$ python3 -q
>>> import numpy as np
>>> np.set_printoptions(precision=2, suppress=True, linewidth=200)
>>> tidy = lambda a: np.round(a, 2) + 0
>>> C = np.sign(np.array([[4, 1, 2, 2], [5, 2, 3, 2], [2, 1, 1, 3], [2, 0, 1, 3]]))
>>> other = (np.tril(C, -1) + np.eye(4)) @ (np.triu(C, 1) + np.eye(4))
>>> ev = np.array([2, 3, -1, 1])
>>> mat = np.rint(other * ev @ np.linalg.inv(other)) + 0
>>> mat
array([[ -1.,   7.,  -6.,   2.],
       [ -6.,  16., -12.,   4.],
       [ -8.,  19., -15.,   6.],
       [ -4.,  11., -10.,   5.]])
>>> rng = np.random.default_rng(975)
>>> labels = rng.permutation(4)
>>> labels
array([1, 0, 3, 2])
>>> other = mat[labels][:, labels]
>>> np.diag(other)
array([ 16.,  -1.,   5., -15.])
>>> P = np.triu(np.array([[0, -3, -3, 0], [4, -5, 4, 4], [-1, 2, -5, -4], [-2, -5, -1, -5]]), 1) + np.eye(4)
>>> other = P @ mat @ np.linalg.inv(P)
>>> np.linalg.matrix_rank(other)
np.int64(4)
>>> tidy(np.linalg.det(other))
np.float64(-6.0)
>>> tidy(np.poly(other))
array([ 1., -5.,  5.,  5., -6.])
>>> P @ mat - mat @ P
array([[  42., -108.,   50.,  -82.],
       [ -48.,  102., -182.,  -68.],
       [  16.,  -68.,  -60., -156.],
       [   0.,  -12.,  -56.,  -84.]])
>>> other
array([[  41.,   25.,   98.,  264.],
       [ -54.,  -26., -170., -528.],
       [   8.,   -1.,   53.,  202.],
       [  -4.,   -1.,  -18.,  -63.]])
>>> np.trace(other), np.trace(mat)
(np.float64(5.0), np.float64(5.0))
